$ ipython --no-banner

In [1]: import numpy as np

In [2]: np.set_printoptions(precision=2, suppress=True, linewidth=160, sign=" ")

In [3]: F = np.array([[1, -1, 1, -1, -1, 1, -1, 1],
   ...:     [1, 1, 1, 1, 1, 1, 1, 1],
   ...:     [1, -1, 1, -1, 1, -1, 1, -1],
   ...:     [1, -1, -1, 1, 1, -1, -1, 1]])

In [4]: Uu, sig, Vh = np.linalg.svd(F, full_matrices=False)

In [5]: print(np.round(Uu.T @ Uu, 2) + 0)
[[ 1.  0.  0.  0.]
 [ 0.  1.  0.  0.]
 [ 0.  0.  1.  0.]
 [ 0.  0.  0.  1.]]

In [6]: print(np.allclose(Uu * sig @ Vh, F))
True

In [7]: print(np.round(Uu.T @ F @ Vh.T, 2) + 0)
[[ 2.83  0.    0.    0.  ]
 [ 0.    2.83  0.    0.  ]
 [ 0.    0.    2.83  0.  ]
 [ 0.    0.    0.    2.83]]

In [8]: M2 = F[0, 0] * F[1:] - np.outer(F[1:, 0], F[0])

In [9]: print(M2)
[[ 0  2  0  2  2  0  2  0]
 [ 0  0  0  0  2 -2  2 -2]
 [ 0  0 -2  2  2 -2  0  0]]

In [10]: print(np.flatnonzero(~M2.round(6).any(axis=1)))
[]

In [11]: print(round(float(np.linalg.norm(M2, 1)), 2), round(float(np.linalg.norm(M2, np.inf)), 2))
6.0 8.0

In [12]: print(np.round(np.linalg.norm(M2) ** 2 / np.linalg.norm(M2, 2) ** 2, 2))
1.5

In [13]: print(np.linalg.norm(M2, axis=0))
[ 0.    2.    2.    2.83  3.46  2.83  2.83  2.  ]

In [14]: print(round(np.linalg.norm(M2, "nuc"), 2))
11.31

In [15]: print(np.round(np.linalg.norm(M2, 2), 2))
5.66

In [16]: print(np.round(np.linalg.norm(M2[2], 1), 2), np.round(np.linalg.norm(M2[2], np.inf), 2))
8.0 2.0

In [17]: r0, v = F[2], F[3]

In [18]: print(r0 @ r0)
8

In [19]: print(r0 @ v)
0

In [20]: p = (r0 @ v) / (r0 @ r0) * r0

In [21]: print(np.linalg.matrix_rank(np.outer(r0, v)))
1

In [22]: print(np.outer(r0, v))
[[ 1 -1 -1  1  1 -1 -1  1]
 [-1  1  1 -1 -1  1  1 -1]
 [ 1 -1 -1  1  1 -1 -1  1]
 [-1  1  1 -1 -1  1  1 -1]
 [ 1 -1 -1  1  1 -1 -1  1]
 [-1  1  1 -1 -1  1  1 -1]
 [ 1 -1 -1  1  1 -1 -1  1]
 [-1  1  1 -1 -1  1  1 -1]]

In [23]: print(v - p)
[ 1. -1. -1.  1.  1. -1. -1.  1.]

In [24]: x = np.array([1, 5, 5, 1, 2, -5, 4, 0])

In [25]: print((F * x).sum(axis=1))
[-11  13  11  -5]

In [26]: print(F @ np.eye(8)[2])
[ 1.  1.  1. -1.]

In [27]: print(F * x)
[[ 1 -5  5 -1 -2 -5 -4  0]
 [ 1  5  5  1  2 -5  4  0]
 [ 1 -5  5 -1  2  5  4  0]
 [ 1 -5 -5  1  2  5 -4  0]]

In [28]: print(np.linalg.norm(F @ x) <= np.linalg.norm(F, 2) * np.linalg.norm(x) + 1e-9)
True

In [29]: data = np.loadtxt("w.csv", delimiter=",")

In [30]: print(data)
[[  0.9  -0.1   0.7]
 [ -0.5   0.1  -0.8]
 [ -0.5   0.3  -0.3]
 [  1.2   0.9   0.4]
 [  0.8   0.7  -2.1]
 [  0.4   0.3   1.8]
 [  1.2   1.4  -1.3]
 [  1.3   0.4   0. ]
 [  0.3  -0.3   1.4]
 [ -0.7   0.   -0.4]
 [ -1.5   1.9   1.2]
 [ -0.8   1.5   0.2]
 [  0.2  -0.4   1.6]
 [  0.    0.7  -0.9]
 [ -1.5   0.3   0.1]
 [ -0.5   1.1  -0.9]
 [ -0.4   1.3  -0.7]
 [  0.4   0.2   0.8]
 [ -0.4  -0.3   0.1]
 [  0.1   1.4   0.4]
 [ -1.   -2.2   1.5]
 [ -0.8   0.   -0.7]
 [  6.  -12.   34. ]
 [  0.5  -0.2   0.7]
 [ -0.4   0.1   2.3]
 [  0.3   0.2  -1. ]
 [ -0.8   1.5   1.2]]

In [31]: D = np.linalg.norm(data[:, None] - data[None], axis=-1)

In [32]: print(D.shape)
(27, 27)

In [33]: print((D + 1e9 * np.eye(27)).round(6).argmin(axis=1))
[ 23  21   9   7   6   8   4   3  12  21  26  19   8  25   9  16  15  23   9  11  12   9  24   0   5  13  10]

In [34]: Xs = data - data.mean(axis=0)

In [35]: V = np.linalg.svd(Xs)[2][:1]

In [36]: M2 = Xs - Xs @ V.T @ V

In [37]: print(np.diag(V.T @ V))
[ 0.03  0.12  0.86]

In [38]: print(np.linalg.norm(M2, axis=1).round(6).argmax())
20

In [39]: print(M2.std(axis=0))
[ 0.79  0.7   0.29]

In [40]: th = np.radians(60)

In [41]: Rm = np.eye(3)

In [42]: Rm[2, 2] = Rm[0, 0] = np.cos(th)

In [43]: Rm[2, 0], Rm[0, 2] = -np.sin(th), np.sin(th)

In [44]: print(Rm)
[[ 0.5   0.    0.87]
 [ 0.    1.    0.  ]
 [-0.87  0.    0.5 ]]

In [45]: M2 = data @ Rm.T

In [46]: print(np.allclose(np.linalg.norm(data, axis=1), np.linalg.norm(M2, axis=1)))
True

In [47]: print(np.abs(M2 - data).max(axis=0))
[ 26.44   0.    22.2 ]

In [48]: print(np.allclose(data @ data.T, M2 @ M2.T))
True

In [49]: cov = data.T @ data

In [50]: print(np.diag(cov))
[   51.96   166.48  1186.77]

In [51]: print(np.linalg.svd(data, compute_uv=False) ** 2)
[ 1367.24    21.38    16.59]

In [52]: print(cov)
[[  51.96  -72.81  200.33]
 [ -72.81  166.48 -412.53]
 [ 200.33 -412.53 1186.77]]

In [53]: print(np.trace(cov), (data ** 2).sum())
1405.21 1405.21

In [54]: print(np.linalg.matrix_rank(cov))
3

In [55]: print(np.linalg.eigvalsh(cov)[::-1])
[ 1367.24    21.38    16.59]

In [56]: arr = np.array([[0, 0, 0], [0, 3, 2], [0, 0, 3]])

In [57]: # rank 2

In [58]: def softmax(z):
    ...:     e = np.exp(z - z.max(axis=-1, keepdims=True))
    ...:     return e / e.sum(axis=-1, keepdims=True)
    ...: 

In [59]: print(softmax(arr[2] + 3))
[ 0.05  0.05  0.91]

In [60]: print(np.round(softmax(10 * arr[2]), 2) + 0)
[ 0.  0.  1.]

In [61]: scores = arr @ arr.T / np.sqrt(3)

In [62]: print(np.round(softmax(scores), 2) + 0)
[[ 0.33  0.33  0.33]
 [ 0.    0.98  0.02]
 [ 0.    0.15  0.85]]

In [63]: print(np.round(softmax(scores + np.triu(np.full(scores.shape, -np.inf), 1)), 2) + 0)
[[ 1.    0.    0.  ]
 [ 0.    1.    0.  ]
 [ 0.    0.15  0.85]]

In [64]: print(F.reshape(-1, 2))
[[ 1 -1]
 [ 1 -1]
 [-1  1]
 [-1  1]
 [ 1  1]
 [ 1  1]
 [ 1  1]
 [ 1  1]
 [ 1 -1]
 [ 1 -1]
 [ 1 -1]
 [ 1 -1]
 [ 1 -1]
 [-1  1]
 [ 1 -1]
 [-1  1]]

In [65]: print(F.reshape(2, -1))
[[ 1 -1  1 -1 -1  1 -1  1  1  1  1  1  1  1  1  1]
 [ 1 -1  1 -1  1 -1  1 -1  1 -1 -1  1  1 -1 -1  1]]

In [66]: print(F.ravel(order="F"))
[ 1  1  1  1 -1  1 -1 -1  1  1  1 -1 -1  1 -1  1 -1  1  1  1  1  1 -1 -1 -1  1  1 -1  1  1 -1  1]

In [67]: t3 = F.reshape(4, 2, -1)

In [68]: print(np.einsum("ihd,ihd->ih", t3, t3))
[[ 4  4]
 [ 4  4]
 [ 4  4]
 [ 4  4]]

In [69]: print(t3.shape)
(4, 2, 4)

In [70]: print(t3.sum(axis=1))
[[ 0  0  0  0]
 [ 2  2  2  2]
 [ 2 -2  2 -2]
 [ 2 -2 -2  2]]

In [71]: print(t3[:, 0])
[[ 1 -1  1 -1]
 [ 1  1  1  1]
 [ 1 -1  1 -1]
 [ 1 -1 -1  1]]

In [72]: print(np.einsum("ihd,jhd->hij", t3, t3).shape)
(2, 4, 4)

In [73]: Uu, sig, Vh = np.linalg.svd(arr, full_matrices=False)

In [74]: print(np.cumsum(sig ** 2) / np.sum(sig ** 2))
[ 0.79  1.    1.  ]

In [75]: print(Uu.shape, sig.shape, Vh.shape)
(3, 3) (3,) (3, 3)

In [76]: print(round(float(np.sqrt((sig ** 2).sum())), 2), round(float(np.linalg.norm(arr)), 2))
4.69 4.69

In [77]: print(np.round(Vh @ Vh.T, 2) + 0)
[[ 1.  0.  0.]
 [ 0.  1.  0.]
 [ 0.  0.  1.]]

In [78]: rk = np.linalg.matrix_rank(arr)

In [79]: print(rk)
2

In [80]: null = np.linalg.svd(arr)[2][rk:].T

In [81]: print([int(np.linalg.matrix_rank(arr[:, :j + 1])) for j in range(3)])
[0, 1, 2]

In [82]: print(null[:, 0] / null[np.abs(null[:, 0]).round(6).argmax(), 0])
[ 1.  0.  0.]

In [83]: print(null.shape)
(3, 1)

In [84]: print((np.linalg.matrix_power((arr != 0) + (arr.T != 0) + np.eye(3), 3) > 0).astype(int))
[[ 1  0  0]
 [ 0  1  1]
 [ 0  1  1]]

In [85]: print(np.round(np.linalg.det(arr), 2))
0.0

In [86]: E = np.load("test8.npy")

In [87]: print(E)
[[ 1 -2  4]
 [ 1 -1  1]
 [ 1  0  0]]

In [88]: vals, V = np.linalg.eig(E)

In [89]: print(np.sort(np.linalg.eigvals(E @ E)))
[ 1.  1.  4.]

In [90]: print(np.sort(np.linalg.eigvals(E.T)))
[-1. -1.  2.]

In [91]: print(np.sort(np.linalg.eigvals(np.linalg.inv(E))))
[-1. -0.j -1. +0.j  0.5+0.j]

In [92]: print(np.round(E @ V[:, 0] - vals[0] * V[:, 0], 2) + 0)
[ 0.  0.  0.]

In [93]: print(round(np.prod(vals), 2))
2.0

In [94]: th = np.radians(90)

In [95]: Rm = np.eye(8)

In [96]: Rm[0, 0] = Rm[1, 1] = np.cos(th)

In [97]: Rm[0, 1], Rm[1, 0] = -np.sin(th), np.sin(th)

In [98]: print(Rm.round(2) + 0)
[[ 0. -1.  0.  0.  0.  0.  0.  0.]
 [ 1.  0.  0.  0.  0.  0.  0.  0.]
 [ 0.  0.  1.  0.  0.  0.  0.  0.]
 [ 0.  0.  0.  1.  0.  0.  0.  0.]
 [ 0.  0.  0.  0.  1.  0.  0.  0.]
 [ 0.  0.  0.  0.  0.  1.  0.  0.]
 [ 0.  0.  0.  0.  0.  0.  1.  0.]
 [ 0.  0.  0.  0.  0.  0.  0.  1.]]

In [99]: M2 = F @ Rm.T

In [100]: print(np.allclose(F @ F.T, M2 @ M2.T))
True

In [101]: M2 = np.linalg.inv(E)

In [102]: print(np.linalg.det(E) * M2)
[[ 0.  0.  2.]
 [ 1. -4.  3.]
 [ 1. -2.  1.]]

In [103]: print(round(float(np.linalg.cond(E)), 2))
13.91

In [104]: print(round(np.linalg.slogdet(E)[0], 2))
1.0

In [105]: print(np.trace(E))
0

In [106]: print(E @ E)
[[ 3  0  2]
 [ 1 -1  3]
 [ 1 -2  4]]

In [107]: print(np.linalg.matrix_power(E, 4))
[[11 -4 14]
 [ 5 -5 11]
 [ 5 -6 12]]

In [108]: print(np.allclose(E, E.T))
False

In [109]: print((E - E.T) / 2)
[[ 0.  -1.5  1.5]
 [ 1.5  0.   0.5]
 [-1.5 -0.5  0. ]]

In [110]: W0 = np.array([[-6, -3, 4], [-9, 0, 1], [3, -3, 6], [2, 9, -7]])

In [111]: W0[:, 0] = -1 * W0[:, 1]

In [112]: print(W0)
[[ 3 -3  4]
 [ 0  0  1]
 [ 3 -3  6]
 [-9  9 -7]]

In [113]: # rank 2

In [114]: print(np.unique(W0.round(6), axis=0).shape)
(4, 3)

In [115]: print(round(np.trace(np.linalg.pinv(W0) @ W0), 2))
2.0

In [116]: Uu, sig, Vh = np.linalg.svd(W0)

In [117]: V = Vh[:(sig > 1e-8).sum()]

In [118]: rng = np.random.default_rng(81)

In [119]: x = W0[3] + 3 * W0[0] + rng.integers(2) * np.eye(3)[1]

In [120]: print(x)
[ 0.  0.  5.]

In [121]: print(np.linalg.matrix_rank(np.vstack([W0, x])))
2

In [122]: print(np.round(V.T @ V, 2) + 0)
[[ 0.5 -0.5  0. ]
 [-0.5  0.5  0. ]
 [ 0.   0.   1. ]]

In [123]: m1 = np.load("x.npy")

In [124]: print(m1)
[[-6 -8  0  0]
 [-8 -6  0  0]
 [-3 -4  6  8]
 [-4 -3  8  6]]

In [125]: cov = m1.T @ m1

In [126]: print(np.linalg.svd(m1, compute_uv=False) ** 2)
[ 321.52  119.48    6.56    2.44]

In [127]: print(cov)
[[125 120 -50 -48]
 [120 125 -48 -50]
 [-50 -48 100  96]
 [-48 -50  96 100]]

In [128]: print(np.trace(cov), (m1 ** 2).sum())
450 450

In [129]: print(np.diag(cov))
[ 125  125  100  100]

In [130]: K = np.load("run10.npy")

In [131]: print(K)
[[-1.86 -0.12 -1.07 -0.52]
 [-0.12  0.43  0.45 -0.4 ]
 [-1.07  0.45 -0.01 -0.73]
 [-0.52 -0.4  -0.73 -3.56]]

In [132]: x = np.array([0, 2, 1, 0])

In [133]: h1 = np.maximum(K @ x, 0)

In [134]: print(h1)
[ 0.    1.32  0.89  0.  ]

In [135]: print(np.maximum(K @ x, 0) - np.maximum(-K @ x, 0))
[-1.3   1.32  0.89 -1.54]

In [136]: print(np.maximum(K @ (3 * x), 0))
[ 0.    3.95  2.67  0.  ]

In [137]: cov = K.T @ K

In [138]: print(np.allclose(cov, cov.T))
True

In [139]: print(round(np.trace(cov), 2), round((K ** 2).sum(), 2))
21.0 21.0

In [140]: print((K @ K.T).shape)
(4, 4)

In [141]: print(np.round(np.linalg.svd(K, compute_uv=False) ** 2, 2) + 0)
[ 16.   4.   1.   0.]

In [142]: A = np.loadtxt("mat.csv", delimiter=",")

In [143]: print(A)
[[-0.22  0.58 -0.78  0.05]
 [ 0.67 -0.47 -0.52  0.25]
 [ 0.44  0.58  0.34  0.6 ]
 [-0.56 -0.33 -0.04  0.76]]

In [144]: z = rng.permutation(4)

In [145]: print(z)
[ 1  3  2  0]

In [146]: M2 = A[z][:, z]

In [147]: print(round(float(np.trace(M2)), 2))
0.41

In [148]: print(np.allclose(M2, A))
False

In [149]: P = np.triu(np.array([[1, 1, 1, 0], [1, 2, 0, 2], [1, 0, 1, 2], [0, 1, 0, 1]]), 1) + np.eye(4)

In [150]: M2 = P @ A @ np.linalg.inv(P)

In [151]: print(np.linalg.matrix_rank(M2))
4

In [152]: print(M2)
[[ 0.89 -0.19 -1.85  4.99]
 [-0.44 -0.68 -0.17  3.48]
 [-0.67  0.58  0.92 -0.88]
 [-0.56  0.22  0.51 -0.71]]

In [153]: print(round(np.einsum("ii->", A), 2))
0.41

In [154]: print(np.round(np.linalg.eigvals(A).sum().real, 2))
0.41

In [155]: print(np.round(np.poly(A), 2) + 0)
[ 1.   -0.41  0.    0.41 -1.  ]

In [156]: print(np.kron(np.eye(2, dtype=int), A))
[[-0.22  0.58 -0.78  0.05 -0.    0.   -0.    0.  ]
 [ 0.67 -0.47 -0.52  0.25  0.   -0.   -0.    0.  ]
 [ 0.44  0.58  0.34  0.6   0.    0.    0.    0.  ]
 [-0.56 -0.33 -0.04  0.76 -0.   -0.   -0.    0.  ]
 [-0.    0.   -0.    0.   -0.22  0.58 -0.78  0.05]
 [ 0.   -0.   -0.    0.    0.67 -0.47 -0.52  0.25]
 [ 0.    0.    0.    0.    0.44  0.58  0.34  0.6 ]
 [-0.   -0.   -0.    0.   -0.56 -0.33 -0.04  0.76]]

In [157]: print(round(np.linalg.det(2 * A), 2), np.round(np.linalg.det(A), 2))
-16.0 -1.0

In [158]: M2 = np.array([[4, -1], [-5, -5]])

In [159]: Z = np.kron(M2, A)

In [160]: print(np.linalg.matrix_rank(Z))
8

In [161]: print(round(np.linalg.norm(Z, 2), 2), round(float(np.linalg.norm(M2, 2) * np.linalg.norm(A, 2)), 2))
7.47 7.47
